$ python3 -q
>>> import numpy as np
>>> np.set_printoptions(suppress=True, linewidth=120)
>>> rd = lambda a: np.round(a, 1) + 0
>>> rng = np.random.default_rng(635)
>>> labels = rng.integers(0, 3, 7)
>>> K = (labels[:, None] == labels) * -3 + np.eye(7)
>>> K
array([[-2., -3.,  0.,  0., -3., -3., -3.],
       [-3., -2.,  0.,  0., -3., -3., -3.],
       [ 0.,  0., -2.,  0.,  0.,  0.,  0.],
       [ 0.,  0.,  0., -2.,  0.,  0.,  0.],
       [-3., -3.,  0.,  0., -2., -3., -3.],
       [-3., -3.,  0.,  0., -3., -2., -3.],
       [-3., -3.,  0.,  0., -3., -3., -2.]])
>>> x0 = np.array([-1, -1, 3, 1, 2, 2, 1])
>>> target = K @ x0
>>> c, lr = np.zeros(7), 1 / np.linalg.norm(K, 2) ** 2
>>> for i in range(3):
...     c -= lr * K.T @ (K @ c - target)
...     if i % 1 == 0: print(i, round(np.linalg.norm(K @ c - target), 1))
... 
0 6.9
1 6.8
2 6.7
>>> rd(np.linalg.cond(K))
np.float64(14.0)
>>> rd(c)
array([0.6, 0.6, 0.2, 0.1, 0.6, 0.6, 0.6])
>>> ev, V = np.linalg.eigh(K)
>>> rd(np.linalg.eigvalsh(K + 3 * np.eye(7)))
array([-11.,   1.,   1.,   4.,   4.,   4.,   4.])
>>> rd(V.T @ K @ V)
array([[-14.,   0.,   0.,   0.,   0.,   0.,   0.],
       [  0.,  -2.,   0.,   0.,   0.,   0.,   0.],
       [  0.,   0.,  -2.,   0.,   0.,   0.,   0.],
       [  0.,   0.,   0.,   1.,   0.,   0.,   0.],
       [  0.,   0.,   0.,   0.,   1.,   0.,   0.],
       [  0.,   0.,   0.,   0.,   0.,   1.,   0.],
       [  0.,   0.,   0.,   0.,   0.,   0.,   1.]])
>>> rd(V @ np.diag(ev) @ V.T)
array([[-2., -3.,  0.,  0., -3., -3., -3.],
       [-3., -2.,  0.,  0., -3., -3., -3.],
       [ 0.,  0., -2.,  0.,  0.,  0.,  0.],
       [ 0.,  0.,  0., -2.,  0.,  0.,  0.],
       [-3., -3.,  0.,  0., -2., -3., -3.],
       [-3., -3.,  0.,  0., -3., -2., -3.],
       [-3., -3.,  0.,  0., -3., -3., -2.]])
>>> rd(V.T @ V)
array([[1., 0., 0., 0., 0., 0., 0.],
       [0., 1., 0., 0., 0., 0., 0.],
       [0., 0., 1., 0., 0., 0., 0.],
       [0., 0., 0., 1., 0., 0., 0.],
       [0., 0., 0., 0., 1., 0., 0.],
       [0., 0., 0., 0., 0., 1., 0.],
       [0., 0., 0., 0., 0., 0., 1.]])
>>> data = np.loadtxt("m.csv", delimiter=",")
>>> data
array([[ 2.,  2.,  3., -1.,  3.],
       [ 1., -5.,  2.,  1., -2.],
       [ 1., -5.,  2.,  1., -2.],
       [-4.,  0., -1., -4.,  6.],
       [ 3., -3.,  1.,  1., -2.],
       [ 2., -5., -2.,  0.,  1.],
       [ 2.,  1.,  6., -3.,  4.],
       [-1., -2., -3., -1.,  3.],
       [ 3., -3.,  1.,  1., -2.],
       [ 3., -3.,  1.,  1., -2.],
       [-3.,  2.,  2., -3.,  3.],
       [ 4., -3.,  1., -1.,  4.],
       [ 0.,  0.,  0.,  0.,  0.],
       [ 2.,  2.,  3., -1.,  3.],
       [ 0.,  0.,  0.,  0.,  0.],
       [ 1., -5.,  2.,  1., -2.],
       [-1., -2., -3., -1.,  3.],
       [-1., -2., -3., -1.,  3.],
       [ 0.,  0.,  0.,  0.,  0.],
       [ 0.,  0.,  0.,  0.,  0.],
       [ 0.,  0.,  0.,  0.,  0.],
       [ 1., -5.,  2.,  1., -2.],
       [ 3., -3.,  1.,  1., -2.],
       [-3.,  2.,  2., -3.,  3.],
       [-1., -2., -3., -1.,  3.],
       [ 0.,  0.,  4., -1.,  3.],
       [-1., -2., -3., -1.,  3.],
       [ 0.,  0.,  4., -1.,  3.],
       [ 1.,  0.,  0., -2.,  6.],
       [-5.,  0.,  3., -3.,  3.],
       [ 3., -3.,  1.,  1., -2.]])
>>> left, sv, VT = np.linalg.svd(data, full_matrices=False)
>>> (sv > 1e-8).sum()
np.int64(5)
>>> rd(sv)
array([19.9, 14.4, 13.4,  8.6,  2. ])
>>> left.shape, sv.shape, VT.shape
((31, 5), (5,), (5, 5))
>>> rd(sv / sv[0])
array([1. , 0.7, 0.7, 0.4, 0.1])
>>> rd(VT @ VT.T)
array([[1., 0., 0., 0., 0.],
       [0., 1., 0., 0., 0.],
       [0., 0., 1., 0., 0.],
       [0., 0., 0., 1., 0.],
       [0., 0., 0., 0., 1.]])
>>> np.allclose(left * sv @ VT, data)
True
